% ipython --no-banner

In [1]: import numpy as np

In [2]: np.set_printoptions(precision=2, suppress=True, linewidth=100, floatmode="fixed")

In [3]: X = np.loadtxt("mat.csv", delimiter=",")

In [4]: X
Out[4]: 
array([[ 0.20,  0.07,  0.34, -0.20],
       [ 0.07,  0.02,  0.11, -0.07],
       [ 0.34,  0.11,  0.57, -0.34],
       [-0.20, -0.07, -0.34,  0.20]])

In [5]: A2 = np.array([[-4, 2, 2], [-1, 0, -2]])

In [6]: W2 = np.kron(A2, X)

In [7]: W2.shape
Out[7]: (8, 12)

In [8]: W2
Out[8]: 
array([[-0.82, -0.27, -1.36,  0.82,  0.41,  0.14,  0.68, -0.41,  0.41,  0.14,  0.68, -0.41],
       [-0.27, -0.09, -0.45,  0.27,  0.14,  0.05,  0.23, -0.14,  0.14,  0.05,  0.23, -0.14],
       [-1.36, -0.45, -2.27,  1.36,  0.68,  0.23,  1.14, -0.68,  0.68,  0.23,  1.14, -0.68],
       [ 0.82,  0.27,  1.36, -0.82, -0.41, -0.14, -0.68,  0.41, -0.41, -0.14, -0.68,  0.41],
       [-0.20, -0.07, -0.34,  0.20,  0.00,  0.00,  0.00, -0.00, -0.41, -0.14, -0.68,  0.41],
       [-0.07, -0.02, -0.11,  0.07,  0.00,  0.00,  0.00, -0.00, -0.14, -0.05, -0.23,  0.14],
       [-0.34, -0.11, -0.57,  0.34,  0.00,  0.00,  0.00, -0.00, -0.68, -0.23, -1.14,  0.68],
       [ 0.20,  0.07,  0.34, -0.20, -0.00, -0.00, -0.00,  0.00,  0.41,  0.14,  0.68, -0.41]])

In [9]: np.linalg.matrix_rank(W2)
Out[9]: np.int64(2)

In [10]: F = np.loadtxt("data.csv", delimiter=",")

In [11]: F
Out[11]: 
array([[ 0.10, -1.40, -1.60],
       [-0.60, -0.30,  0.20],
       [-0.70, -0.40,  0.90],
       [-0.90, -0.80,  1.30]])

In [12]: [round(float(x), 2) for x in np.linalg.svd(X, compute_uv=False)[:3]]
Out[12]: [1.0, 0.0, 0.0]

In [13]: np.linalg.matrix_rank(X, rtol=0.1)
Out[13]: np.int64(1)

In [14]: A2 = F / np.linalg.norm(F, axis=1)
---------------------------------------------------------------------------
ValueError                                Traceback (most recent call last)
Cell In[14], line 1
----> 1 A2 = F / np.linalg.norm(F, axis=1)

ValueError: operands could not be broadcast together with shapes (4,3) (4,) 

In [15]: A2 = F / np.linalg.norm(F, axis=1, keepdims=True)

In [16]: cov = A2 @ A2.T

In [17]: np.linalg.norm(A2, axis=1)
Out[17]: array([1.00, 1.00, 1.00, 1.00])

In [18]: np.argwhere(np.triu(np.abs(cov) > 0.95, 1))
Out[18]: array([[2, 3]])

In [19]: (np.abs(cov) > 0.9).astype(int)
Out[19]: 
array([[1, 0, 0, 0],
       [0, 1, 0, 0],
       [0, 0, 1, 1],
       [0, 0, 1, 1]])

In [20]: cov[1]
Out[20]: array([0.03, 1.00, 0.85, 0.84])

In [21]: W0 = np.load("x.npy")

In [22]: W0
Out[22]: 
array([[ 0.00,  3.00, -3.00],
       [ 3.00,  0.00,  0.00],
       [-3.00,  0.00,  0.00]])

In [23]: T = np.stack([W0, -3 * W0, W0[::-1]])

In [24]: (T @ W0.T).shape
Out[24]: (3, 3, 3)

In [25]: np.linalg.norm(T, axis=(1, 2))
Out[25]: array([ 6.00, 18.00,  6.00])

In [26]: np.linalg.det(T)
Out[26]: array([0.00, 0.00, 0.00])

In [27]: T.sum(axis=0)
Out[27]: 
array([[-3.00, -6.00,  6.00],
       [-3.00,  0.00,  0.00],
       [ 6.00,  3.00, -3.00]])

In [28]: [round(float(x), 2) for x in np.linalg.svd(W0, compute_uv=False)[:3]]
Out[28]: [4.24, 4.24, 0.0]

In [29]: rng = np.random.default_rng(811450)

In [30]: idx = rng.permutation(3)

In [31]: idx
Out[31]: array([0, 1, 2])

In [32]: A2 = W0[idx][:, idx]

In [33]: round(float(np.linalg.det(A2)), 2), round(float(np.linalg.det(W0[idx])), 2)
Out[33]: (0.0, 0.0)

In [34]: np.sort(np.abs(np.linalg.eigvals(A2)))
Out[34]: array([0.00, 4.24, 4.24])

In [35]: np.allclose(A2, W0)
Out[35]: True

In [36]: np.round(np.linalg.svd(W0, compute_uv=False), 2) + 0
Out[36]: array([4.24, 4.24, 0.00])

In [37]: np.unravel_index(np.abs(W0).argmax(), W0.shape)
Out[37]: (np.int64(0), np.int64(1))

In [38]: np.count_nonzero(W0)
Out[38]: np.int64(4)

In [39]: sigma = 5 * 0.5 ** np.arange(3)

In [40]: Q, _ = np.linalg.qr(np.array([[1.3, -0.2, -0.8], [-0.5, -1.1, 1.6], [0.9, -1.2, -0.5]]))

In [41]: mat = rng.normal(size=(27, 3)) * sigma @ Q

In [42]: mat
Out[42]: 
array([[-4.48,  0.28, -3.84],
       [-3.34, -1.10, -4.40],
       [ 2.01,  1.81,  1.60],
       [-0.11, -0.43,  0.38],
       [-4.54,  2.94, -3.68],
       [-3.35, -1.07, -5.23],
       [-1.81,  5.54,  2.96],
       [-2.21,  1.40,  0.39],
       [ 0.92,  2.40,  2.42],
       [ 0.74, -1.15,  3.36],
       [-1.75,  0.86,  1.37],
       [ 0.05, -0.24, -0.30],
       [-4.66,  0.21, -2.39],
       [ 2.51, -2.01,  2.05],
       [-2.54,  0.75,  2.90],
       [ 0.81, -1.25, -1.15],
       [-4.41,  0.22,  0.65],
       [ 1.24,  0.36, -0.77],
       [ 5.97,  1.65,  5.62],
       [ 7.07,  2.22,  5.94],
       [-3.04, -3.63, -3.39],
       [-0.56, -1.69, -1.86],
       [ 1.14,  0.95,  4.35],
       [ 4.31, -4.24,  1.22],
       [-2.98, -1.48, -2.28],
       [ 0.79, -3.48, -2.09],
       [ 4.54, -3.58,  0.42]])

In [43]: W2 = mat[[11, 26]].astype(float)

In [44]: for _ in range(5):
    ...:     idx = np.linalg.norm(mat[:, None] - W2, axis=-1).argmin(axis=1)
    ...:     W2 = np.array([mat[idx == j].mean(axis=0) for j in range(2)])
    ...: 

In [45]: idx
Out[45]: array([0, 0, 1, 0, 0, 0, 0, 0, 1, 1, 0, 0, 0, 1, 0, 0, 0, 0, 1, 1, 0, 0, 1, 1, 0, 0, 1])

In [46]: np.bincount(idx)
Out[46]: array([18,  9])

In [47]: np.abs(W2[1] - W2[0]).argmax()
Out[47]: np.int64(0)

In [48]: W2[1] - W2[0]
Out[48]: array([ 5.30, -0.12,  4.26])

In [49]: Xs = mat - mat.mean(axis=0)

In [50]: U, sigma, Vh = np.linalg.svd(Xs, full_matrices=False)

In [51]: Vh[0] * np.sign(Vh[0, np.abs(Vh[0]).argmax()])
Out[51]: array([0.73, 0.10, 0.67])

In [52]: np.searchsorted(np.cumsum(sigma ** 2) / (sigma ** 2).sum(), 0.9) + 1
Out[52]: np.int64(2)

In [53]: np.round(Xs.mean(axis=0), 2) + 0
Out[53]: array([0.00, 0.00, 0.00])

In [54]: sigma ** 2 / (sigma ** 2).sum()
Out[54]: array([0.68, 0.27, 0.06])

In [55]: (np.sign(U[:, 0]) == np.sign(U[0, 0])).astype(int)
Out[55]: array([1, 1, 0, 0, 1, 1, 0, 1, 0, 0, 1, 1, 1, 0, 0, 1, 1, 0, 0, 0, 1, 1, 0, 0, 1, 1, 0])

In [56]: np.abs(Vh[0]).argmax()
Out[56]: np.int64(0)

In [57]: np.linalg.matrix_rank(Xs)
Out[57]: np.int64(3)

In [58]: np.abs(U[:, 0]).argmax()
Out[58]: np.int64(19)

In [59]: np.round((sigma ** 2).sum() ** 2 / (sigma ** 4).sum(), 2)
Out[59]: np.float64(1.88)
